$ python3 -q
>>> import numpy as np
>>> from numpy import linalg as LA
>>> np.set_printoptions(suppress=True, linewidth=120)
>>> E = np.load("arr.npy")
>>> print(E)
[[ -3  -2   2   3]
 [ -5  -3   1   0]
 [ -3  -2   2   0]
 [ -3  -2   4   3]
 [ -4  -1   2   0]
 [ -4   1   5   0]
 [ -5   0   6   3]
 [ -2   2   7   0]
 [ -2  -1   9  -3]
 [  1  -1   7  -3]
 [  2  -3   5  -2]
 [  0  -6   7  -4]
 [ -2  -8   9  -1]
 [ -5 -11   7   1]
 [ -8 -14   5  -1]
 [ -5 -11   7  -2]]
>>> print(np.round(LA.norm(E, axis=0), 1))
[15.5 24.  23.4  8.5]
>>> print(LA.norm(E, axis=1).argmax())
14
>>> cent = E[[8, 10]].astype(float)
>>> for _ in range(5):
...     idx = LA.norm(E[:, None] - cent, axis=-1).argmin(axis=1)
...     cent = np.array([E[idx == j].mean(axis=0) for j in range(2)])
... 
>>> print(idx)
[0 1 0 0 0 0 0 0 0 0 0 1 1 1 1 1]
>>> print(np.bincount(idx))
[10  6]
>>> idx = E[:, 2] > np.median(E[:, 2])
>>> f = E[idx].mean(axis=0) - E[~idx].mean(axis=0)
>>> print(f.round(1))
[ 1.  -1.2  4.1 -1.5]
>>> print(idx.astype(int))
[0 0 0 0 0 0 1 1 1 1 0 1 1 1 0 1]
>>> Ac = E - E.mean(axis=0)
>>> V = LA.svd(Ac)[2][:1]
>>> A2 = Ac - Ac @ V.T @ V
>>> print(np.round(LA.norm(A2) / LA.norm(Ac), 1))
0.6
>>> print(np.round((Ac @ V.T).std(axis=0), 1))
[4.8]
>>> W0 = np.load("data.npy")
>>> print(W0.round(1) + 0)
[[-16.8  -8.6  -3.3 -14.9  -2.1]
 [-12.8  -6.9  -2.5 -11.1  -2.2]
 [-12.4  -6.8  -2.4 -10.7  -2.2]
 [ -9.6  -5.6  -1.9  -8.1  -2.2]
 [ -8.7  -5.2  -1.7  -7.3  -2.2]
 [ -8.4  -5.   -1.6  -7.   -2.2]
 [ -5.4  -3.7  -1.2  -4.2  -2.1]
 [ -4.4  -3.2  -1.1  -3.4  -2.1]
 [ -3.6  -2.8  -0.9  -2.6  -1.9]
 [ -1.5  -1.6  -0.7  -0.9  -1.4]
 [ -1.1  -1.3  -0.6  -0.7  -1.2]
 [ -0.9  -1.1  -0.5  -0.5  -1. ]
 [ -0.9  -1.1  -0.5  -0.5  -1. ]
 [ -0.8  -0.9  -0.5  -0.4  -0.9]
 [  0.   -0.1   0.    0.   -0.1]
 [  0.2   0.4   0.3   0.1   0.4]
 [  0.4   0.6   0.4   0.2   0.6]
 [  0.9   1.4   1.2   0.5   1.4]
 [  1.2   1.8   1.5   0.7   1.7]
 [  1.5   2.2   2.    0.9   2. ]
 [  2.7   3.6   3.5   1.9   3.1]
 [  4.7   5.7   5.8   3.6   4.4]
 [  4.9   5.9   6.    3.8   4.6]
 [  5.3   6.3   6.5   4.2   4.8]
 [  9.8  10.1  10.9   8.3   6.8]
 [ 12.   12.   13.   10.4   7.6]
 [ 13.8  13.3  14.6  12.1   8.2]
 [ 19.3  17.5  19.4  17.3   9.8]]
>>> # rows and columns are dependent
>>> cent = W0[[3, 0]].astype(float)
>>> for _ in range(3):
...     idx = LA.norm(W0[:, None] - cent, axis=-1).argmin(axis=1)
...     cent = np.array([W0[idx == j].mean(axis=0) for j in range(2)])
... 
>>> print(idx)
[1 1 1 1 1 1 1 1 1 0 0 0 0 0 0 0 0 0 0 0 0 0 0 0 0 0 0 0]
>>> print(np.bincount(idx))
[19  9]
>>> idx = W0[:, 2] > np.median(W0[:, 2])
>>> f = W0[idx].mean(axis=0) - W0[~idx].mean(axis=0)
>>> print(idx.astype(int))
[0 0 0 0 0 0 0 0 0 0 0 0 0 0 1 1 1 1 1 1 1 1 1 1 1 1 1 1]
>>> print(np.round((((W0 - W0.mean(axis=0)) @ f > 0) == idx).mean(), 1))
0.9
>>> print(np.argsort(-np.abs(f).round(6), kind="stable"))
[0 3 1 2 4]
>>> print(((W0 - W0.mean(axis=0)) @ f > 0).astype(int))
[0 0 0 0 0 0 0 0 0 0 0 0 0 0 0 0 0 1 1 1 1 1 1 1 1 1 1 1]
>>> D = LA.norm(W0[:, None] - W0[None], axis=-1)
>>> print(D.shape)
(28, 28)
>>> print((D + 1e9 * np.eye(28)).round(6).argmin(axis=1))
[ 1  2  1  4  5  4  7  8  7 10 11 12 11 12 15 16 15 18 17 18 19 22 21 22 25 26 25 26]
>>> print(D[22].round(6).argsort(kind="stable")[:4])
[22 21 23 20]
>>> print(np.unravel_index(D.round(6).argmax(), D.shape))
(np.int64(0), np.int64(27))
>>> print(LA.matrix_rank(D ** 2))
5
>>> print(np.flatnonzero(D[22] < D.mean() / 2))
[19 20 21 22 23]
>>> Uu, sigma, VT = LA.svd(W0)
>>> print(np.argmax(sigma[:-1] / (sigma[1:] + 1e-6)) + 1)
3
>>> print(sigma.round(1) + 0)
[73.3 18.1  4.4  0.   0. ]
>>> A2 = Uu[:, :3] @ np.diag(sigma[:3]) @ VT[:3]
>>> print(LA.matrix_rank(W0, rtol=0.05))
3
>>> print(round(float(LA.norm(W0 - A2) / LA.norm(W0)), 1))
0.0
>>> Ac = W0 - W0.mean(axis=0)
>>> V = LA.svd(Ac)[2][:3]
>>> A2 = Ac - Ac @ V.T @ V
>>> print(np.round(A2.std(axis=0), 1) + 0)
[0. 0. 0. 0. 0.]
>>> print(np.round(np.cov(Ac @ V.T, rowvar=False), 1) + 0)
[[197.5   0.    0. ]
 [  0.    5.8   0. ]
 [  0.    0.    0.7]]
>>> print(np.round((Ac @ V.T).std(axis=0), 1))
[13.8  2.4  0.8]
>>> print(LA.norm(A2, axis=1).round(6).argmax())
0
>>> O, _ = LA.qr(np.array([[1.6, -0.2, 0.8, 0.7],
...     [-0.4, 1.8, 0.1, 1.0],
...     [1.9, -1.7, 0.3, -0.1],
...     [-0.8, -1.1, -0.1, -1.6]]))
>>> J = O[:, :4]
>>> print(J.round(1))
[[-0.6 -0.2  0.7 -0.2]
 [ 0.2 -0.7  0.1  0.7]
 [-0.7  0.3 -0.3  0.5]
 [ 0.3  0.6  0.6  0.4]]
>>> # orthonormal columns
>>> vec = np.array([-2, 2, -1, -1])
>>> a = np.maximum(J @ vec, 0)
>>> print(np.round(J * (a > 1e-9)[:, None], 1))
[[-0.6 -0.2  0.7 -0.2]
 [ 0.  -0.   0.   0. ]
 [-0.7  0.3 -0.3  0.5]
 [ 0.   0.   0.   0. ]]
>>> print(np.flatnonzero(a > 1e-9))
[0 2]
>>> print(np.round(J.T @ a, 1))
[-1.5  0.6 -0.5  0.9]
>>> print(a.round(1))
[0.2 0.  1.9 0. ]
>>> print(np.round(np.maximum(J @ vec, 0) - np.maximum(-J @ vec, 0), 1))
[ 0.2 -2.5  1.9 -0.4]
>>> F = np.array([[-2.0, -0.9, 0.0],
...     [1.4, 0.4, -1.4],
...     [0.1, 2.1, -0.4],
...     [1.2, 1.1, -1.0],
...     [1.6, -0.9, 1.2],
...     [0.0, 1.5, -0.2],
...     [0.5, 0.1, 0.6],
...     [1.4, -1.2, 0.6],
...     [0.1, 0.6, 0.1],
...     [0.8, -0.2, 1.2],
...     [0.4, -1.7, 0.8],
...     [0.4, 0.9, 0.4],
...     [1.7, -0.5, -0.1],
...     [-0.4, 0.1, -1.8]])
>>> rng = np.random.default_rng(99459)
>>> F[:, 0] = 4 * F[:, 1] + 0.3 * rng.normal(size=14)
>>> print(F.round(1))
[[-3.4 -0.9  0. ]
 [ 1.3  0.4 -1.4]
 [ 8.   2.1 -0.4]
 [ 4.9  1.1 -1. ]
 [-3.3 -0.9  1.2]
 [ 5.4  1.5 -0.2]
 [ 0.6  0.1  0.6]
 [-4.6 -1.2  0.6]
 [ 2.2  0.6  0.1]
 [-0.8 -0.2  1.2]
 [-7.1 -1.7  0.8]
 [ 4.   0.9  0.4]
 [-1.9 -0.5 -0.1]
 [ 0.4  0.1 -1.8]]
>>> A2 = np.c_[F[:, :2] @ np.array([[5, 0], [0, 9]]), np.array([5, 5, 0, -5, -5, 5, 1, 3, -1, 4, 3, 1, 4, 0])]
>>> print(A2.round(1))
[[-16.9  -8.1   5. ]
 [  6.5   3.6   5. ]
 [ 40.1  18.9   0. ]
 [ 24.6   9.9  -5. ]
 [-16.3  -8.1  -5. ]
 [ 26.8  13.5   5. ]
 [  2.9   0.9   1. ]
 [-23.2 -10.8   3. ]
 [ 11.2   5.4  -1. ]
 [ -3.8  -1.8   4. ]
 [-35.5 -15.3   3. ]
 [ 19.8   8.1   1. ]
 [ -9.7  -4.5   4. ]
 [  1.9   0.9   0. ]]
>>> print(LA.matrix_rank(A2))
3
>>> print(LA.matrix_rank(np.c_[F, A2]))
4
>>> print(np.round(LA.lstsq(F, A2[:, 0])[0], 1) + 0)
[5. 0. 0.]
>>> print(np.round(LA.norm(A2 - F @ LA.lstsq(F, A2)[0], axis=0), 1) + 0)
[ 0.   0.  11.3]
>>> print(round(np.log10(LA.cond(F))))
2
>>> print(round(LA.norm(F, 2) / LA.norm(F), 1))
1.0
>>> print(LA.matrix_rank(F, rtol=0.1))
2
>>> print(np.argsort(-LA.norm(F, axis=0).round(6), kind="stable")[:3])
[0 1 2]
>>> print(np.round(np.abs(LA.svd(F)[2][-1]), 1) + 0)
[0.2 1.  0. ]
>>> mat = np.loadtxt("m.csv", delimiter=",")
>>> print(mat)
[[3. 1. 0. 0.]
 [0. 3. 1. 0.]
 [0. 0. 3. 1.]
 [0. 0. 0. 3.]]
>>> # triangular, det is the product of the diagonal
>>> theta = np.radians(72)
>>> R = np.eye(4)
>>> R[0, 0] = R[2, 2] = np.cos(theta)
>>> R[0, 2], R[2, 0] = -np.sin(theta), np.sin(theta)
>>> print(R.round(1))
[[ 0.3  0.  -1.   0. ]
 [ 0.   1.   0.   0. ]
 [ 1.   0.   0.3  0. ]
 [ 0.   0.   0.   1. ]]
>>> A2 = mat @ R.T
>>> print(np.allclose(mat @ mat.T, A2 @ A2.T))
True
>>> print(np.round(LA.svd(mat, compute_uv=False), 1), np.round(LA.svd(A2, compute_uv=False), 1))
[3.8 3.4 2.8 2.2] [3.8 3.4 2.8 2.2]
>>> print(A2.round(1))
[[ 0.9  1.   2.9  0. ]
 [-1.   3.   0.3  0. ]
 [-2.9  0.   0.9  1. ]
 [ 0.   0.   0.   3. ]]
>>> print(np.round(np.abs(A2 - mat).max(axis=0), 1))
[2.9 0.  2.9 0. ]
>>> vec = np.array([0, 1, 2, 0])
>>> print(mat @ (2 * vec))
[ 2. 10. 12.  0.]
>>> print(mat @ np.ones(4))
[4. 4. 4. 3.]
>>> print(mat @ np.eye(4)[3])
[0. 0. 1. 3.]
>>> print((mat * vec).sum(axis=1))
[1. 5. 6. 0.]
>>> A = np.load("a.npy")
>>> print(A)
[[-4.9  0.4 -1.3]
 [-0.8 -2.6 -0.5]
 [ 1.1 -7.4 -0.8]
 [-0.8 -2.4  0.7]
 [-1.5  1.7  1. ]
 [-3.  -1.8  1.8]
 [-7.   6.2  0.6]
 [-3.   9.5  1.3]
 [ 1.8 -6.  -1.6]
 [-5.3  8.3  0.5]
 [ 2.1  3.8  3.5]
 [ 1.5  1.7 -1.6]
 [ 3.1  1.4 -2.2]
 [-1.8  3.7  0.5]
 [-2.  -4.  -2.6]
 [ 5.2 -0.7 -0.3]
 [-0.5  6.9 -0.3]
 [ 1.9  5.2  0.5]
 [-2.7 -5.2  0.3]
 [-1.8 -7.5  2.5]
 [ 1.3  1.8 -1.1]
 [-2.7 -2.7  0. ]
 [-2.5 -1.  -0.8]
 [-5.8 -1.3  1.1]
 [-1.5 -0.1  0.9]
 [-2.   0.8 -3.5]]
>>> print(np.round(J @ J.T, 1) + 0)
[[1. 0. 0. 0.]
 [0. 1. 0. 0.]
 [0. 0. 1. 0.]
 [0. 0. 0. 1.]]
>>> print(np.round(LA.svd(J, compute_uv=False), 1))
[1. 1. 1. 1.]
>>> print(np.round(J[:, 3] @ J[:, 2], 1))
0.0
>>> print(np.round(LA.norm(J, axis=0), 1))
[1. 1. 1. 1.]
>>> print(np.round(J.T @ J, 1) + 0)
[[1. 0. 0. 0.]
 [0. 1. 0. 0.]
 [0. 0. 1. 0.]
 [0. 0. 0. 1.]]
